% python3 -q
>>> import numpy as np
>>> import numpy.linalg as la
>>> np.set_printoptions(precision=2, suppress=True, linewidth=160)
>>> tidy = lambda a: np.round(a, 2) + 0
>>> m1 = np.loadtxt("data.csv", delimiter=",")
>>> m1
array([[  1.,  -3.,   9., -27.],
       [  1.,  -2.,   4.,  -8.],
       [  1.,  -1.,   1.,  -1.],
       [  1.,   0.,   0.,   0.]])
>>> [round(float(x), 2) for x in la.svd(m1, compute_uv=False)[:3]]
[30.07, 2.24, 0.92]
>>> blk = np.stack([m1, -2 * m1, m1[::-1]])
>>> tidy(la.norm(blk, axis=(1, 2)))
array([30.17, 60.33, 30.17])
>>> (blk @ m1.T).shape
(3, 4, 4)
>>> blk.shape
(3, 4, 4)
>>> la.matrix_rank(blk.reshape(3, -1))
np.int64(2)
>>> J = np.loadtxt("run14.csv", delimiter=",")
>>> J
array([[0., 0., 0., 0., 0., 0., 0., 0., 1., 1., 0.],
       [0., 0., 0., 0., 1., 0., 0., 1., 0., 0., 0.],
       [0., 0., 0., 0., 0., 1., 1., 0., 0., 0., 0.],
       [0., 0., 0., 0., 0., 1., 1., 0., 0., 0., 0.],
       [0., 1., 0., 0., 0., 0., 0., 1., 0., 0., 0.],
       [0., 0., 1., 1., 0., 0., 1., 0., 0., 0., 0.],
       [0., 0., 1., 1., 0., 1., 0., 0., 0., 0., 0.],
       [0., 1., 0., 0., 1., 0., 0., 0., 0., 0., 0.],
       [1., 0., 0., 0., 0., 0., 0., 0., 0., 1., 1.],
       [1., 0., 0., 0., 0., 0., 0., 0., 1., 0., 0.],
       [0., 0., 0., 0., 0., 0., 0., 0., 1., 0., 0.]])
>>> # equal to its transpose
>>> ev, evecs = la.eigh(J)
>>> tidy(la.eigvalsh(J + 3 * np.eye(11)))
array([1.44, 1.52, 2.  , 2.  , 2.  , 2.  , 3.  , 3.31, 5.  , 5.17, 5.56])
>>> np.abs(evecs[:, -1]).round(6).argmax()
np.int64(5)
>>> np.unique(ev.round(6) + 0, return_counts=True)[1]
array([1, 1, 4, 1, 1, 1, 1, 1])
>>> U, sv, VT = la.svd(J)
>>> tidy(sv)
array([2.56, 2.17, 2.  , 1.56, 1.48, 1.  , 1.  , 1.  , 1.  , 0.31, 0.  ])
>>> other = U[:, :10] @ np.diag(sv[:10]) @ VT[:10]
>>> la.matrix_rank(J, rtol=0.05)
np.int64(10)
>>> la.matrix_rank(other)
np.int64(10)
>>> other = J / np.sqrt((J ** 2).mean(axis=1, keepdims=True))
>>> la.matrix_rank(J - J.mean(axis=1, keepdims=True))
np.int64(9)
>>> tidy(other[7])
array([0.  , 2.35, 0.  , 0.  , 2.35, 0.  , 0.  , 0.  , 0.  , 0.  , 0.  ])
>>> la.matrix_rank(other) == la.matrix_rank(J)
np.True_
>>> tidy(la.norm(other, axis=1))
array([3.32, 3.32, 3.32, 3.32, 3.32, 3.32, 3.32, 3.32, 3.32, 3.32, 3.32])
>>> tidy(J - J.mean(axis=1, keepdims=True))
array([[-0.18, -0.18, -0.18, -0.18, -0.18, -0.18, -0.18, -0.18,  0.82,  0.82, -0.18],
       [-0.18, -0.18, -0.18, -0.18,  0.82, -0.18, -0.18,  0.82, -0.18, -0.18, -0.18],
       [-0.18, -0.18, -0.18, -0.18, -0.18,  0.82,  0.82, -0.18, -0.18, -0.18, -0.18],
       [-0.18, -0.18, -0.18, -0.18, -0.18,  0.82,  0.82, -0.18, -0.18, -0.18, -0.18],
       [-0.18,  0.82, -0.18, -0.18, -0.18, -0.18, -0.18,  0.82, -0.18, -0.18, -0.18],
       [-0.27, -0.27,  0.73,  0.73, -0.27, -0.27,  0.73, -0.27, -0.27, -0.27, -0.27],
       [-0.27, -0.27,  0.73,  0.73, -0.27,  0.73, -0.27, -0.27, -0.27, -0.27, -0.27],
       [-0.18,  0.82, -0.18, -0.18,  0.82, -0.18, -0.18, -0.18, -0.18, -0.18, -0.18],
       [ 0.73, -0.27, -0.27, -0.27, -0.27, -0.27, -0.27, -0.27, -0.27,  0.73,  0.73],
       [ 0.82, -0.18, -0.18, -0.18, -0.18, -0.18, -0.18, -0.18,  0.82, -0.18, -0.18],
       [-0.09, -0.09, -0.09, -0.09, -0.09, -0.09, -0.09, -0.09,  0.91, -0.09, -0.09]])
>>> M = np.load("arr.npy")
>>> tidy(M)
array([[0.14, 0.03, 0.1 , 0.17, 0.1 , 0.17, 0.1 , 0.17],
       [0.09, 0.09, 0.05, 0.18, 0.18, 0.23, 0.09, 0.09],
       [0.22, 0.11, 0.17, 0.11, 0.11, 0.11, 0.06, 0.11],
       [0.13, 0.22, 0.04, 0.13, 0.13, 0.04, 0.22, 0.09],
       [0.14, 0.17, 0.07, 0.17, 0.07, 0.1 , 0.17, 0.1 ],
       [0.23, 0.  , 0.09, 0.05, 0.05, 0.23, 0.18, 0.18],
       [0.17, 0.11, 0.22, 0.06, 0.06, 0.06, 0.33, 0.  ],
       [0.04, 0.08, 0.19, 0.12, 0.08, 0.15, 0.12, 0.23]])
>>> rng = np.random.default_rng(59148)
>>> other = M + rng.integers(-2, 3, (8, 1)) @ rng.integers(-2, 3, (1, 8))
>>> tidy(other)
array([[-1.86, -0.97,  1.1 ,  1.17, -1.9 ,  1.17,  0.1 , -1.83],
       [ 4.09,  2.09, -1.95, -1.82,  4.18, -1.77,  0.09,  4.09],
       [-3.78, -1.89,  2.17,  2.11, -3.89,  2.11,  0.06, -3.89],
       [ 0.13,  0.22,  0.04,  0.13,  0.13,  0.04,  0.22,  0.09],
       [ 4.14,  2.17, -1.93, -1.83,  4.07, -1.9 ,  0.17,  4.1 ],
       [-3.77, -2.  ,  2.09,  2.05, -3.95,  2.23,  0.18, -3.82],
       [ 4.17,  2.11, -1.78, -1.94,  4.06, -1.94,  0.33,  4.  ],
       [ 0.04,  0.08,  0.19,  0.12,  0.08,  0.15,  0.12,  0.23]])
>>> tidy(other - M)
array([[-2., -1.,  1.,  1., -2.,  1.,  0., -2.],
       [ 4.,  2., -2., -2.,  4., -2.,  0.,  4.],
       [-4., -2.,  2.,  2., -4.,  2.,  0., -4.],
       [ 0.,  0.,  0.,  0.,  0.,  0.,  0.,  0.],
       [ 4.,  2., -2., -2.,  4., -2.,  0.,  4.],
       [-4., -2.,  2.,  2., -4.,  2.,  0., -4.],
       [ 4.,  2., -2., -2.,  4., -2.,  0.,  4.],
       [ 0.,  0.,  0.,  0.,  0.,  0.,  0.,  0.]])
>>> np.allclose(other @ other.T, other.T @ other)
False
>>> np.allclose(other, other.T)
False
>>> tidy(la.det(other))
np.float64(0.0)
>>> tidy(np.trace(other))
np.float64(9.39)
>>> tidy(np.sort(np.abs(la.eigvals(other))))
array([0.1 , 0.15, 0.15, 0.18, 0.18, 0.23, 0.97, 7.98])
>>> ev, evecs = la.eigh(J)
>>> x = np.array([3, 0, -3, 3, -1, -5, 1, 4, -2, 5, -4])
>>> x @ J @ x
np.float64(-4.0)
>>> np.abs(J).sum(axis=1).max(), tidy(np.abs(ev).max())
(np.float64(3.0), np.float64(2.56))
>>> (np.sign(evecs[:, -1].round(6)) == np.sign(evecs[0, -1].round(6))).astype(int)
array([1, 1, 0, 0, 1, 0, 0, 1, 1, 1, 1])
>>> F = np.array([[-3, 2, -1, -3, -1, 0, -3],
...     [0, 0, 2, 2, 1, -1, -1],
...     [0, -1, 2, 0, -2, 2, 3],
...     [-2, -1, -3, -1, -3, -1, 1],
...     [1, 1, -3, -1, -1, 1, -1],
...     [2, 1, -1, 1, -3, 1, 0],
...     [1, 0, 2, 1, -2, -3, -2]])
>>> F[:, 1] = -2 * F[:, 0]
>>> F
array([[-3,  6, -1, -3, -1,  0, -3],
       [ 0,  0,  2,  2,  1, -1, -1],
       [ 0,  0,  2,  0, -2,  2,  3],
       [-2,  4, -3, -1, -3, -1,  1],
       [ 1, -2, -3, -1, -1,  1, -1],
       [ 2, -4, -1,  1, -3,  1,  0],
       [ 1, -2,  2,  1, -2, -3, -2]])
>>> theta = np.radians(15)
>>> R = np.eye(7)
>>> R[5, 5] = R[2, 2] = np.cos(theta)
>>> R[5, 2], R[2, 5] = -np.sin(theta), np.sin(theta)
>>> tidy(R)
array([[ 1.  ,  0.  ,  0.  ,  0.  ,  0.  ,  0.  ,  0.  ],
       [ 0.  ,  1.  ,  0.  ,  0.  ,  0.  ,  0.  ,  0.  ],
       [ 0.  ,  0.  ,  0.97,  0.  ,  0.  ,  0.26,  0.  ],
       [ 0.  ,  0.  ,  0.  ,  1.  ,  0.  ,  0.  ,  0.  ],
       [ 0.  ,  0.  ,  0.  ,  0.  ,  1.  ,  0.  ,  0.  ],
       [ 0.  ,  0.  , -0.26,  0.  ,  0.  ,  0.97,  0.  ],
       [ 0.  ,  0.  ,  0.  ,  0.  ,  0.  ,  0.  ,  1.  ]])
>>> other = F @ R.T
>>> tidy(np.abs(other - F).max(axis=0))
array([0.  , 0.  , 0.84, 0.  , 0.  , 0.81, 0.  ])
>>> np.allclose(F @ F.T, other @ other.T)
True
>>> tidy(la.svd(F, compute_uv=False)), tidy(la.svd(other, compute_uv=False))
(array([10.49,  6.49,  5.5 ,  4.68,  2.93,  1.4 ,  0.  ]), array([10.49,  6.49,  5.5 ,  4.68,  2.93,  1.4 ,  0.  ]))
>>> tidy(other)
array([[-3.  ,  6.  , -0.97, -3.  , -1.  ,  0.26, -3.  ],
       [ 0.  ,  0.  ,  1.67,  2.  ,  1.  , -1.48, -1.  ],
       [ 0.  ,  0.  ,  2.45,  0.  , -2.  ,  1.41,  3.  ],
       [-2.  ,  4.  , -3.16, -1.  , -3.  , -0.19,  1.  ],
       [ 1.  , -2.  , -2.64, -1.  , -1.  ,  1.74, -1.  ],
       [ 2.  , -4.  , -0.71,  1.  , -3.  ,  1.22,  0.  ],
       [ 1.  , -2.  ,  1.16,  1.  , -2.  , -3.42, -2.  ]])
>>> X = np.loadtxt("w.csv", delimiter=",")
>>> X
array([[  0.7 ,   3.5 ,   1.4 ,  -1.5 ,  -0.6 ,  -0.3 ,  -0.8 ,   0.3 ],
       [  0.3 ,   1.51,   0.4 ,   0.  ,   1.3 ,  -1.  ,   0.5 ,   0.1 ],
       [  1.6 ,   7.98,  -0.1 ,  -0.6 ,  -0.4 ,   0.2 ,  -0.3 ,   1.  ],
       [  0.7 ,   3.48,   0.8 ,   1.2 ,  -0.1 ,   0.7 ,  -1.2 ,  -0.3 ],
       [  0.  ,   0.01,  -0.9 ,  -1.2 ,  -0.6 ,  -1.5 ,  -0.5 ,   0.2 ],
       [ -0.1 ,  -0.49,  -0.3 ,   0.8 ,  -0.2 ,  -0.2 ,   0.1 ,  -0.2 ],
       [  1.4 ,   7.02,   0.  ,   0.8 ,   0.2 ,  -1.  ,   0.3 ,   0.3 ],
       [  0.2 ,   1.01,  -1.5 ,   0.2 ,  -1.2 ,   0.8 ,   0.7 ,  -0.6 ],
       [  1.3 ,   6.51,   0.1 ,  -0.2 ,   1.7 ,  -0.8 ,  -1.1 ,  -0.2 ],
       [  0.1 ,   0.48,  -0.7 ,   0.2 ,  -0.5 ,  -1.2 ,  -0.1 ,  -1.1 ],
       [  0.9 ,   4.52,  -0.7 ,   0.6 ,   1.7 ,  -0.8 ,  -0.3 ,   1.1 ],
       [  1.7 ,   8.52,   0.5 ,  -0.6 ,  -0.3 ,  -1.6 ,   0.8 ,   0.4 ],
       [  0.2 ,   0.99,   0.1 ,   0.1 ,  -0.4 ,  -1.5 ,   1.  ,  -0.6 ],
       [ -1.8 ,  -8.96,   0.6 ,   2.4 ,   1.  ,   0.1 ,   0.2 ,  -0.3 ],
       [ -2.1 , -10.53,   0.8 ,   0.9 ,  -0.2 ,  -1.3 ,   0.8 ,  -2.  ],
       [  2.  ,  10.  ,   0.  ,   0.3 ,  -0.1 ,  -0.5 ,   1.  ,   0.1 ],
       [  1.3 ,   6.5 ,  -0.2 ,   0.7 ,  -0.6 ,   1.4 ,   0.8 ,   0.8 ],
       [ -1.1 ,  -5.49,   0.2 ,   0.6 ,   0.  ,   1.  ,   1.7 ,  -1.3 ],
       [  1.7 ,   8.52,  -0.8 ,   1.2 ,   0.3 ,   0.4 ,  -0.1 ,   0.9 ],
       [  2.7 ,  13.5 ,   0.5 ,  -1.3 ,   0.2 ,  -0.6 ,   0.6 ,   1.6 ],
       [ -1.3 ,  -6.5 ,   0.3 ,   0.5 ,   0.3 ,   0.  ,   0.1 ,   0.6 ],
       [  0.9 ,   4.47,  -0.1 ,  -0.3 ,  -0.3 ,   0.2 ,   0.5 ,   0.5 ],
       [ -0.3 ,  -1.48,   1.  ,  -1.4 ,  -0.4 ,   0.5 ,   1.3 ,  -1.5 ],
       [ -0.8 ,  -4.02,  -0.7 ,  -0.1 ,  -0.5 ,   0.6 ,  -1.7 ,   0.6 ],
       [ -0.4 ,  -2.02,  -1.2 ,  -1.9 ,  -2.5 ,  -1.2 ,   3.2 ,   0.4 ],
       [ -2.  ,  -9.99,   0.  ,  -0.2 ,   0.2 ,   1.5 ,  -0.2 ,   1.1 ],
       [  2.  ,  10.02,  -0.4 ,   1.8 ,  -0.9 ,  -0.9 ,   2.2 ,  -0.3 ],
       [  1.  ,   4.99,   0.8 ,  -0.6 ,   1.7 ,  -3.  ,   0.  ,   1.5 ],
       [ -0.3 ,  -1.51,   0.  ,  -0.4 ,  -0.4 ,  -0.1 ,   0.  ,   1.  ],
       [ -0.2 ,  -0.98,   1.8 ,  -0.7 ,   0.3 ,   0.6 ,  -1.2 ,  -0.4 ],
       [  0.6 ,   2.99,  -0.2 ,  -0.5 ,  -1.1 ,  -1.3 ,   0.8 ,   1.2 ],
       [  0.8 ,   3.99,   0.1 ,   0.4 ,   0.  ,  -0.1 ,   0.5 ,   1.3 ],
       [  0.5 ,   2.48,   0.2 ,   0.3 ,  -0.8 ,  -0.8 ,   0.4 ,   0.3 ],
       [  1.3 ,   6.52,   0.8 ,  -0.5 ,   0.6 ,  -0.7 ,  -0.2 ,   2.1 ],
       [ -1.9 ,  -9.48,  -0.5 ,   0.2 ,   1.1 ,  -1.  ,   1.5 ,   1.2 ],
       [ -0.2 ,  -1.02,  -2.4 ,  -0.6 ,  -1.2 ,   0.  ,   0.5 ,  -0.1 ],
       [ -1.  ,  -5.  ,   0.5 ,  -0.3 ,   1.9 ,  -1.  ,   0.8 ,  -0.7 ],
       [  1.2 ,   6.01,  -0.7 ,  -0.6 ,   0.8 ,   0.5 ,   0.9 ,  -2.  ],
       [  0.5 ,   2.52,  -1.5 ,   0.4 ,   1.  ,  -0.6 ,   0.9 ,   0.4 ],
       [  0.5 ,   2.49,  -0.6 ,   0.4 ,  -0.1 ,  -0.4 ,  -1.7 ,  -0.4 ],
       [ -0.2 ,  -0.98,  -1.8 ,  -1.9 ,  -0.5 ,   0.6 ,   4.1 ,  -1.6 ],
       [  0.1 ,   0.5 ,   2.2 ,  -0.7 ,   0.7 ,   0.4 ,   0.6 ,   1.7 ]])
>>> # column 1 is much longer than the rest
>>> f, v = X[34], X[3]
>>> tidy(f @ v)
np.float64(-37.45)
>>> pr = (f @ v) / (f @ f) * f
>>> tidy(la.norm(f + v) ** 2 + la.norm(f - v) ** 2)
np.float64(232.76)
>>> la.matrix_rank(np.outer(f, v))
np.int64(1)
>>> tidy(pr)
array([ 0.71,  3.56,  0.19, -0.08, -0.41,  0.38, -0.56, -0.45])
